In [1]: import numpy as np

In [2]: np.set_printoptions(precision=3, suppress=True, linewidth=140)

In [3]: data = np.load("case16.npy")

In [4]: data
Out[4]: 
array([[0, 0, 0, 0, 1],
       [0, 0, 1, 1, 0],
       [0, 1, 0, 1, 0],
       [0, 1, 1, 0, 0],
       [1, 0, 0, 0, 0]])

In [5]: r0 = np.array([-3, -2, -4, -1, 8])

In [6]: out = data + np.outer(r0, np.eye(5)[1])

In [7]: np.round(np.linalg.det(out) / np.linalg.det(data), 3), round(1 + np.linalg.solve(data, r0)[1], 3)
Out[7]: (np.float64(-0.5), np.float64(-0.5))

In [8]: out
Out[8]: 
array([[ 0., -3.,  0.,  0.,  1.],
       [ 0., -2.,  1.,  1.,  0.],
       [ 0., -3.,  0.,  1.,  0.],
       [ 0.,  0.,  1.,  0.,  0.],
       [ 1.,  8.,  0.,  0.,  0.]])

In [9]: round(float(np.linalg.det(out.T)), 3)
Out[9]: 1.0

In [10]: round(np.linalg.det(out[::-1]), 3)
Out[10]: np.float64(1.0)

In [11]: round(float(np.linalg.det(2 * out)), 3), round(float(np.linalg.det(out)), 3)
Out[11]: (32.0, 1.0)

In [12]: np.einsum("ii->", out)
Out[12]: np.float64(-2.0)

In [13]: round(float(np.linalg.norm(data, 2)), 3)
Out[13]: 2.0

In [14]: data[0] @ data[1]
Out[14]: np.int64(0)

In [15]: np.linalg.norm(data, axis=1)
Out[15]: array([1.   , 1.414, 1.414, 1.414, 1.   ])

In [16]: round(float(np.linalg.norm(data) ** 2 / np.linalg.norm(data, 2) ** 2), 3)
Out[16]: 2.0

In [17]: round(float(np.linalg.norm(data[0], 1)), 3), np.round(np.linalg.norm(data[0], np.inf), 3)
Out[17]: (1.0, np.float64(1.0))

In [18]: round(np.linalg.norm(data[0] - data[1]), 3)
Out[18]: np.float64(1.732)

In [19]: np.linalg.norm(data, axis=0)
Out[19]: array([1.   , 1.414, 1.414, 1.414, 1.   ])

In [20]: m1 = np.array([[0, -2, 0], [2, -2, -1], [-2, -2, 1]])

In [21]: m1
Out[21]: 
array([[ 0, -2,  0],
       [ 2, -2, -1],
       [-2, -2,  1]])

In [22]: np.round(np.poly(m1), 3) + 0
Out[22]: array([1., 1., 0., 0.])

In [23]: np.einsum("ij,ji->", m1, m1)
Out[23]: np.int64(1)

In [24]: A = np.load("layer3.npy")

In [25]: A
Out[25]: 
array([[2, 0, 0, 0, 0],
       [0, 9, 0, 0, 0],
       [0, 0, 7, 2, 3],
       [0, 0, 6, 0, 3],
       [0, 0, 7, 4, 2]])

In [26]: # 3 blocks once reordered

In [27]: rng = np.random.default_rng(884475)

In [28]: labels = rng.permutation(5)

In [29]: labels
Out[29]: array([0, 4, 3, 2, 1])

In [30]: out = A[labels][:, labels]

In [31]: np.allclose(out, A)
Out[31]: False

In [32]: np.trace(out)
Out[32]: np.int64(20)

In [33]: np.sort(np.abs(np.linalg.eigvals(out)))
Out[33]: array([ 0.206,  2.   ,  2.488,  9.   , 11.695])

In [34]: np.diag(out)
Out[34]: array([2, 2, 0, 7, 9])

In [35]: vals, V = np.linalg.eig(A)

In [36]: round(float(np.prod(vals)), 3)
Out[36]: 108.0

In [37]: np.sort(np.linalg.eigvals(A @ A))
Out[37]: array([  0.043,   4.   ,   6.193,  81.   , 136.765])

In [38]: np.sort(np.linalg.eigvals(np.linalg.inv(A)))
Out[38]: array([-4.85 , -0.402,  0.086,  0.111,  0.5  ])

In [39]: round(np.log10(np.linalg.cond(A)))
Out[39]: 2

In [40]: np.linalg.cond(A) > 100
Out[40]: np.False_

In [41]: np.round(np.linalg.norm(A, 2) / np.linalg.norm(A), 3)
Out[41]: np.float64(0.803)

In [42]: np.linalg.matrix_rank(A, rtol=0.1)
Out[42]: np.int64(4)

In [43]: np.argsort(-np.linalg.norm(A, axis=0).round(6), kind="stable")[:3]
Out[43]: array([2, 1, 4])

In [44]: [round(float(x), 3) for x in np.linalg.svd(A, compute_uv=False)[:3]]
Out[44]: [12.972, 9.0, 2.773]

In [45]: W0 = np.load("sample19.npy")

In [46]: W0
Out[46]: 
array([[ 3,  0,  0,  0,  0],
       [ 1, -1,  0,  0,  0],
       [-1,  3,  4,  0,  0],
       [-2,  2, -5, -4,  0],
       [-2,  2,  2,  3,  5]])

In [47]: np.einsum("ij,ji->", W0, W0)
Out[47]: np.int64(67)

In [48]: np.round(np.linalg.det(W0.T), 3)
Out[48]: np.float64(240.0)

In [49]: np.linalg.eigvals(W0)
Out[49]: array([ 5., -4.,  4., -1.,  3.])
